$ python3 -q
>>> import numpy as np
>>> np.set_printoptions(suppress=True, linewidth=200)
>>> mat = np.load("test19.npy")
>>> mat
array([[-8.7,  2. , -7. ,  5. ,  0. , -2. , -7. , -7. ],
       [-6. ,  6.3,  8. ,  5. , -5. , -7. , -6. ,  5. ],
       [ 6. ,  4. , -2.7, -3. , -8. ,  2. , -9. ,  0. ],
       [-2. , -9. ,  2. , -3.7,  0. , -3. , -4. , -6. ],
       [ 9. ,  6. , -9. , -2. , -7.7,  3. ,  1. , -1. ],
       [ 1. , -1. , -7. , -5. , -8. ,  7.3, -2. ,  1. ],
       [ 3. , -6. , -7. ,  1. , -6. ,  0. , -0.7, -5. ],
       [-9. ,  2. , -7. ,  5. ,  0. , -2. , -7. , -6.7]])
>>> x = np.array([9, -7, 9, -2, 9, 2, -1, -2])
>>> (mat @ x).argmax()
np.int64(3)
>>> mat @ np.eye(8)[7]
array([-7. ,  5. ,  0. , -6. , -1. ,  1. , -5. , -6.7])
>>> mat @ (2 * x)
array([-296.6, -198.2, -102.6,  160.8, -200.6, -188.8,  -78.6, -303.2])
>>> Uu, sig, VT = np.linalg.svd(mat)
>>> np.argmax(sig[:-1] / (sig[1:] + 1e-6)) + 1
np.int64(7)
>>> other = Uu[:, :7] @ np.diag(sig[:7]) @ VT[:7]
>>> print(np.linalg.matrix_rank(other))
7
>>> round(float(np.linalg.norm(mat - other) / np.linalg.norm(mat)), 2)
0.0
>>> x = np.array([-5, 0, -5, 3, -1, 4, 9, -5])
>>> y = mat @ x
>>> y
array([ 57.5, -97. , -90.5, -29.1,  27.7,  29.2,  47.7,  57.5])
>>> np.round(np.linalg.solve(mat, y), 2) + 0
array([-5.,  0., -5.,  3., -1.,  4.,  9., -5.])
>>> np.round(np.linalg.solve(mat, mat[:, 0]), 2) + 0
array([1., 0., 0., 0., 0., 0., 0., 0.])
>>> np.round(np.linalg.solve(mat, y + mat[:, 2]), 2) + 0
array([-5.,  0., -4.,  3., -1.,  4.,  9., -5.])
>>> np.round(np.linalg.solve(mat, 4 * y), 2) + 0
array([-20.,   0., -20.,  12.,  -4.,  16.,  36., -20.])
>>> np.round(np.linalg.solve(mat.T, mat[1]), 2) + 0
array([0., 1., 0., 0., 0., 0., 0., 0.])
